$ python3 -q
>>> import numpy as np
>>> np.set_printoptions(suppress=True, linewidth=160)
>>> mat, _ = np.linalg.qr(np.array([[-0.6, -0.8, 1.0, -0.3, 0.7, 0.0, 0.0, 1.0],
...     [1.5, 1.0, 0.2, 1.4, -0.3, 0.2, -1.8, -2.4],
...     [0.3, 0.9, 0.4, 1.4, 1.2, 1.0, 0.5, 1.5],
...     [-0.6, 1.0, 0.6, 0.5, 0.1, -1.6, -1.4, 0.5],
...     [-1.1, 1.0, 0.1, 2.3, -0.2, -1.5, 0.5, -0.4],
...     [2.4, -1.1, -0.6, 0.0, -0.8, -0.3, -0.1, 0.8],
...     [-0.8, 0.8, 0.0, 0.9, -0.6, 0.8, 1.6, -2.2],
...     [-0.1, -0.3, -1.8, 0.5, 0.1, 0.4, -0.8, -0.6]]))
>>> mat.round(2)
array([[-0.18,  0.4 , -0.51,  0.49,  0.17,  0.1 , -0.46,  0.24],
       [ 0.46, -0.58, -0.09,  0.06, -0.07,  0.11, -0.62, -0.2 ],
       [ 0.09, -0.41, -0.12,  0.24,  0.73,  0.21,  0.39,  0.16],
       [-0.18, -0.36, -0.15, -0.19, -0.04, -0.63, -0.11,  0.61],
       [-0.34, -0.3 ,  0.11,  0.71, -0.27, -0.29,  0.16, -0.32],
       [ 0.73,  0.21,  0.03,  0.36, -0.27, -0.14,  0.28,  0.34],
       [-0.24, -0.25,  0.12,  0.07, -0.43,  0.65,  0.05,  0.49],
       [-0.03,  0.14,  0.82,  0.19,  0.31, -0.06, -0.36,  0.22]])
>>> O, evecs = np.linalg.qr(mat[:, :1])[0], np.linalg.qr(mat[:, 1:])[0]
>>> sigma = np.linalg.svd(O.T @ evecs, compute_uv=False)
>>> sigma.round(2) + 0
array([0.])
>>> vec = np.array([1, 3, 2, 2, 1, -3, 2, 3])
>>> round(np.linalg.det(mat), 2)
np.float64(-1.0)
>>> A = np.loadtxt("run0.csv", delimiter=",")
>>> A
array([[ 1.,  0.,  0.,  0.,  0.,  0.,  0.,  0.,  0.],
       [-4.,  1.,  0.,  0.,  0.,  0.,  0.,  0.,  0.],
       [-4., -1.,  1.,  0.,  0.,  0.,  0.,  0.,  0.],
       [-2., -1.,  0.,  1.,  0.,  0.,  0.,  0.,  0.],
       [-2.,  1.,  4., -4.,  1.,  0.,  0.,  0.,  0.],
       [ 5.,  2., -4.,  1.,  4.,  1.,  0.,  0.,  0.],
       [ 3.,  2.,  1.,  0., -5., -1.,  1.,  0.,  0.],
       [-4., -3., -3., -3., -4.,  3.,  5.,  1.,  0.],
       [-4., -5., -5.,  0.,  3., -4.,  2., -3.,  1.]])
>>> # triangular: eigenvalues sit on the diagonal
>>> f = np.array([2, 2])
>>> np.cross(A[0, :3], A[2, :3])
array([ 0., -1., -1.])
>>> np.convolve(A[0], f)
array([2., 2., 0., 0., 0., 0., 0., 0., 0., 0.])
>>> np.polyval(f, A[0])
array([4., 2., 2., 2., 2., 2., 2., 2., 2.])
>>> np.linalg.cond(A) > 100
np.True_
>>> round(np.linalg.norm(A, 2) / np.linalg.norm(A), 2)
np.float64(0.64)
>>> np.linalg.matrix_rank(A, rtol=0.1)
np.int64(6)
>>> rng = np.random.default_rng(686)
>>> z = rng.permutation(9)
>>> z
array([3, 7, 2, 6, 4, 0, 8, 5, 1])
>>> A2 = A[z][:, z]
>>> np.trace(A2)
np.float64(9.0)
>>> np.diag(A2)
array([1., 1., 1., 1., 1., 1., 1., 1., 1.])
>>> A2
array([[ 1.,  0.,  0.,  0.,  0., -2.,  0.,  0., -1.],
       [-3.,  1., -3.,  5., -4., -4.,  0.,  3., -3.],
       [ 0.,  0.,  1.,  0.,  0., -4.,  0.,  0., -1.],
       [ 0.,  0.,  1.,  1., -5.,  3.,  0., -1.,  2.],
       [-4.,  0.,  4.,  0.,  1., -2.,  0.,  0.,  1.],
       [ 0.,  0.,  0.,  0.,  0.,  1.,  0.,  0.,  0.],
       [ 0., -3., -5.,  2.,  3., -4.,  1., -4., -5.],
       [ 1.,  0., -4.,  0.,  4.,  5.,  0.,  1.,  2.],
       [ 0.,  0.,  0.,  0.,  0., -4.,  0.,  0.,  1.]])
>>> np.round(np.sort(np.abs(np.linalg.eigvals(A2))), 2)
array([1., 1., 1., 1., 1., 1., 1., 1., 1.])
>>> E = np.array([[0.0, -3.0, 3.0, 0.0],
...     [-3.0, 0.0, 0.0, 3.0],
...     [-3.0, -3.0, 3.0, 3.0],
...     [-3.0, -3.0, 3.0, 3.0]])
>>> np.linalg.matrix_rank(E, rtol=0.1)
np.int64(2)
>>> np.linalg.cond(E) > 100
np.True_
>>> np.round(np.linalg.norm(E, 2) / np.linalg.norm(E), 2)
np.float64(0.91)
>>> np.round(E @ np.linalg.pinv(E) @ E, 2) + 0
array([[ 0., -3.,  3.,  0.],
       [-3.,  0.,  0.,  3.],
       [-3., -3.,  3.,  3.],
       [-3., -3.,  3.,  3.]])
>>> round(np.trace(np.linalg.pinv(E) @ E), 2)
np.float64(2.0)
>>> np.linalg.lstsq(E[:-1].T, E[-1])[2]
np.int32(2)
>>> np.allclose(E[:-1].T @ np.linalg.lstsq(E[:-1].T, E[-1])[0], E[-1])
True
>>> np.abs(np.diag(np.linalg.qr(E)[1])) > 1e-9
array([ True,  True, False, False])
>>> E.reshape(-1, 2)
array([[ 0., -3.],
       [ 3.,  0.],
       [-3.,  0.],
       [ 0.,  3.],
       [-3., -3.],
       [ 3.,  3.],
       [-3., -3.],
       [ 3.,  3.]])
>>> E.reshape(2, -1)
array([[ 0., -3.,  3.,  0., -3.,  0.,  0.,  3.],
       [-3., -3.,  3.,  3., -3., -3.,  3.,  3.]])
>>> t3 = E.reshape(4, 2, -1)
>>> np.einsum("ihd,ihd->ih", t3, t3)
array([[ 9.,  9.],
       [ 9.,  9.],
       [18., 18.],
       [18., 18.]])
>>> t3.transpose(1, 0, 2)
array([[[ 0., -3.],
        [-3.,  0.],
        [-3., -3.],
        [-3., -3.]],

       [[ 3.,  0.],
        [ 0.,  3.],
        [ 3.,  3.],
        [ 3.,  3.]]])
>>> np.kron(np.eye(2, dtype=int), E)
array([[ 0., -3.,  3.,  0.,  0., -0.,  0.,  0.],
       [-3.,  0.,  0.,  3., -0.,  0.,  0.,  0.],
       [-3., -3.,  3.,  3., -0., -0.,  0.,  0.],
       [-3., -3.,  3.,  3., -0., -0.,  0.,  0.],
       [ 0., -0.,  0.,  0.,  0., -3.,  3.,  0.],
       [-0.,  0.,  0.,  0., -3.,  0.,  0.,  3.],
       [-0., -0.,  0.,  0., -3., -3.,  3.,  3.],
       [-0., -0.,  0.,  0., -3., -3.,  3.,  3.]])
>>> round(np.linalg.det(E[::-1]), 2)
np.float64(0.0)
>>> np.round(np.linalg.eigvals(E), 2) + 0
array([0.+0.j, 3.+0.j, 3.+0.j, 0.+0.j])
>>> np.round(np.poly(E), 2) + 0
array([ 1., -6.,  9.,  0.,  0.])
>>> round(np.linalg.det(E.T), 2)
np.float64(0.0)
>>> round(np.linalg.det(2 * E), 2), round(np.linalg.det(E), 2)
(np.float64(0.0), np.float64(0.0))
>>> m1 = np.load("test7.npy")
>>> m1
array([[ 2.1,  0. , -1. ,  1. ,  1. ,  1. ,  0. ,  1. ,  0. , -1. ],
       [ 2. , -1.9,  0. , -2. , -1. , -1. ,  2. ,  0. , -2. ,  2. ],
       [ 1. ,  2. ,  0.1,  2. , -2. , -1. , -2. ,  0. ,  1. ,  0. ],
       [-1. ,  0. , -1. , -1.9, -1. , -2. , -2. ,  2. ,  1. ,  2. ],
       [-2. ,  1. , -1. ,  0. ,  1.1,  0. , -1. , -2. ,  1. ,  1. ],
       [-2. , -2. ,  2. ,  2. , -1. ,  1.1,  2. , -1. ,  1. ,  2. ],
       [ 1. ,  0. ,  0. , -1. , -2. , -1. ,  1.1,  1. ,  0. ,  2. ],
       [ 1. ,  1. ,  2. ,  0. , -1. ,  1. ,  0. ,  1.1,  1. , -2. ],
       [-2. , -2. ,  2. , -2. , -2. ,  2. ,  1. , -1. ,  2.1, -2. ],
       [ 2. ,  0. , -1. ,  1. ,  1. ,  1. ,  0. ,  1. ,  0. , -0.9]])
>>> z = rng.permutation(10)
>>> A2 = m1[:, z] * rng.choice([-1, 1], 10)
>>> A2
array([[-2.1,  1. ,  0. , -0. ,  1. ,  1. , -0. ,  1. ,  1. ,  1. ],
       [-2. , -2. ,  2. ,  1.9,  0. , -0. ,  2. , -1. , -2. , -1. ],
       [-1. , -0. , -2. , -2. ,  0. , -0.1, -1. , -1. ,  2. , -2. ],
       [ 1. , -2. , -2. , -0. ,  2. ,  1. , -1. , -2. , -1.9, -1. ],
       [ 2. , -1. , -1. , -1. , -2. ,  1. , -1. ,  0. ,  0. ,  1.1],
       [ 2. , -2. ,  2. ,  2. , -1. , -2. , -1. ,  1.1,  2. , -1. ],
       [-1. , -2. ,  1.1, -0. ,  1. , -0. , -0. , -1. , -1. , -2. ],
       [-1. ,  2. ,  0. , -1. ,  1.1, -2. , -1. ,  1. ,  0. , -1. ],
       [ 2. ,  2. ,  1. ,  2. , -1. , -2. , -2.1,  2. , -2. , -2. ],
       [-2. ,  0.9,  0. , -0. ,  1. ,  1. , -0. ,  1. ,  1. ,  1. ]])
>>> U, _, vt = np.linalg.svd(m1.T @ A2)
>>> np.round(U @ vt, 2) + 0
array([[-1.,  0.,  0.,  0.,  0.,  0.,  0.,  0.,  0.,  0.],
       [ 0.,  0.,  0., -1.,  0.,  0.,  0.,  0.,  0.,  0.],
       [ 0.,  0.,  0.,  0.,  0., -1.,  0.,  0.,  0.,  0.],
       [ 0.,  0.,  0.,  0.,  0.,  0.,  0.,  0.,  1.,  0.],
       [ 0.,  0.,  0.,  0.,  0.,  0.,  0.,  0.,  0.,  1.],
       [ 0.,  0.,  0.,  0.,  0.,  0.,  0.,  1.,  0.,  0.],
       [ 0.,  0.,  1.,  0.,  0.,  0.,  0.,  0.,  0.,  0.],
       [ 0.,  0.,  0.,  0.,  1.,  0.,  0.,  0.,  0.,  0.],
       [ 0.,  0.,  0.,  0.,  0.,  0., -1.,  0.,  0.,  0.],
       [ 0., -1.,  0.,  0.,  0.,  0.,  0.,  0.,  0.,  0.]])
>>> z
array([0, 9, 6, 1, 7, 2, 8, 5, 3, 4])
